In [1]: import numpy as np

In [2]: np.set_printoptions(precision=2, suppress=True, linewidth=200)

In [3]: def rd(a):
   ...:     return np.round(a, 2) + 0
   ...: 

In [4]: feats = np.loadtxt("w.csv", delimiter=",")

In [5]: feats
Out[5]: 
array([[ 35.,   4.,  -2., -12., -13.,   1.,   4.],
       [  4.,  30.,   2.,  -4.,  -9.,  -7., -22.],
       [ -2.,   2.,  21.,  12.,  -3.,  -1.,   2.],
       [-12.,  -4.,  12.,  34., -16.,  20.,   5.],
       [-13.,  -9.,  -3., -16.,  37.,  -6.,  -2.],
       [  1.,  -7.,  -1.,  20.,  -6.,  29.,  10.],
       [  4., -22.,   2.,   5.,  -2.,  10.,  34.]])

In [6]: evals, evecs = np.linalg.eigh(feats)

In [7]: vec = np.array([0, 3, 3, 0, -2, -1, -2])

In [8]: rd(vec @ feats @ vec / (vec @ vec)), rd(evals[0]), rd(evals[-1])
Out[8]: (np.float64(45.93), np.float64(0.4), np.float64(69.6))

In [9]: rd(np.linalg.eigvalsh(feats[1:, 1:]))
Out[9]: array([ 2.7 ,  9.79, 23.23, 25.15, 54.67, 69.46])

In [10]: rd(evecs * np.maximum(evals, 0) @ evecs.T)
Out[10]: 
array([[ 35.,   4.,  -2., -12., -13.,   1.,   4.],
       [  4.,  30.,   2.,  -4.,  -9.,  -7., -22.],
       [ -2.,   2.,  21.,  12.,  -3.,  -1.,   2.],
       [-12.,  -4.,  12.,  34., -16.,  20.,   5.],
       [-13.,  -9.,  -3., -16.,  37.,  -6.,  -2.],
       [  1.,  -7.,  -1.,  20.,  -6.,  29.,  10.],
       [  4., -22.,   2.,   5.,  -2.,  10.,  34.]])

In [11]: vec @ feats @ vec
Out[11]: np.float64(1240.0)

In [12]: np.abs(feats).sum(axis=1).max(), rd(np.abs(evals).max())
Out[12]: (np.float64(103.0), np.float64(69.6))

In [13]: rd(evecs * np.abs(evals) @ evecs.T)
Out[13]: 
array([[ 35.,   4.,  -2., -12., -13.,   1.,   4.],
       [  4.,  30.,   2.,  -4.,  -9.,  -7., -22.],
       [ -2.,   2.,  21.,  12.,  -3.,  -1.,   2.],
       [-12.,  -4.,  12.,  34., -16.,  20.,   5.],
       [-13.,  -9.,  -3., -16.,  37.,  -6.,  -2.],
       [  1.,  -7.,  -1.,  20.,  -6.,  29.,  10.],
       [  4., -22.,   2.,   5.,  -2.,  10.,  34.]])
